$ python -q
>>> import numpy as np
>>> import numpy.linalg as la
>>> np.set_printoptions(precision=2, suppress=True, linewidth=200)
>>> def rnd(a):
...     return np.round(a, 2) + 0
... 
>>> E = np.loadtxt("block18.csv", delimiter=",")
>>> E
array([[ -3.,   2.,  -2.,  -3.,   2.,   3.],
       [  1.,  -2.,   0.,   0.,   2.,   6.],
       [  4.,  -4.,   5.,   2.,   4.,   6.],
       [  9.,  -9.,  10.,   0.,   9.,   3.],
       [ 12., -12.,   9.,   2.,   4.,   6.],
       [ 17.,  -8.,  10.,   1.,   9.,   5.],
       [ 20.,  -9.,  10.,  -3.,   7.,   3.],
       [ 22.,  -8.,  15.,  -8.,   4.,   5.],
       [ 20., -11.,  17.,  -3.,   8.,   4.],
       [ 17., -14.,  15.,  -8.,   7.,   3.],
       [ 12., -17.,  11., -13.,  11.,   5.],
       [ 10., -22.,  15.,  -8.,  16.,  10.],
       [  5., -25.,  17., -13.,  18.,  14.],
       [  5., -24.,  18., -10.,  19.,   9.],
       [  5., -21.,  21., -15.,  15.,  12.],
       [  9., -18.,  25., -12.,  18.,  15.],
       [ 12., -17.,  22., -11.,  21.,  15.],
       [  8., -14.,  26., -13.,  18.,  16.],
       [  9., -12.,  22., -14.,  13.,  17.],
       [ 13., -11.,  18., -16.,  12.,  17.],
       [ 16., -16.,  21., -16.,  11.,  12.],
       [ 19., -11.,  20., -13.,  12.,  16.],
       [ 19., -13.,  20., -15.,  13.,  21.],
       [ 15., -14.,  16., -14.,   9.,  19.],
       [ 12., -10.,  14., -15.,   6.,  17.],
       [  9., -12.,  17., -18.,   2.,  18.],
       [  5., -17.,  13., -13.,   3.,  15.],
       [  4., -19.,  17., -15.,  -1.,  20.],
       [  7., -22.,  21., -16.,   2.,  16.],
       [  7., -23.,  18., -15.,   0.,  20.],
       [  8., -18.,  23., -13.,   0.,  22.],
       [  6., -21.,  26.,  -9.,  -5.,  20.],
       [  6., -20.,  29., -14.,  -2.,  21.],
       [  5., -21.,  25., -10.,   3.,  16.],
       [  2., -20.,  26., -13.,   6.,  12.],
       [  4., -19.,  27., -17.,   9.,  12.],
       [  8., -16.,  22., -19.,   5.,  15.],
       [  4., -15.,  21., -16.,   8.,  12.],
       [ -1., -15.,  17., -21.,  11.,  17.],
       [  1., -18.,  15., -21.,   6.,  20.],
       [  5., -15.,  20., -23.,   8.,  20.],
       [  5., -20.,  22., -26.,  12.,  18.],
       [  4., -24.,  23., -29.,  17.,  23.],
       [  1., -23.,  19., -31.,  12.,  27.],
       [ -4., -27.,  18., -35.,  16.,  32.],
       [ -8., -31.,  18., -34.,  17.,  28.],
       [ -6., -26.,  18., -35.,  22.,  24.],
       [ -8., -28.,  16., -35.,  21.,  21.],
       [ -7., -29.,  18., -40.,  26.,  24.]])
>>> hat = E @ la.solve(E.T @ E, E.T)
>>> rnd(hat @ E[:, 2])
array([-2.,  0.,  5., 10.,  9., 10., 10., 15., 17., 15., 11., 15., 17., 18., 21., 25., 22., 26., 22., 18., 21., 20., 20., 16., 14., 17., 13., 17., 21., 18., 23., 26., 29., 25., 26., 27., 22., 21.,
       17., 15., 20., 22., 23., 19., 18., 18., 18., 16., 18.])
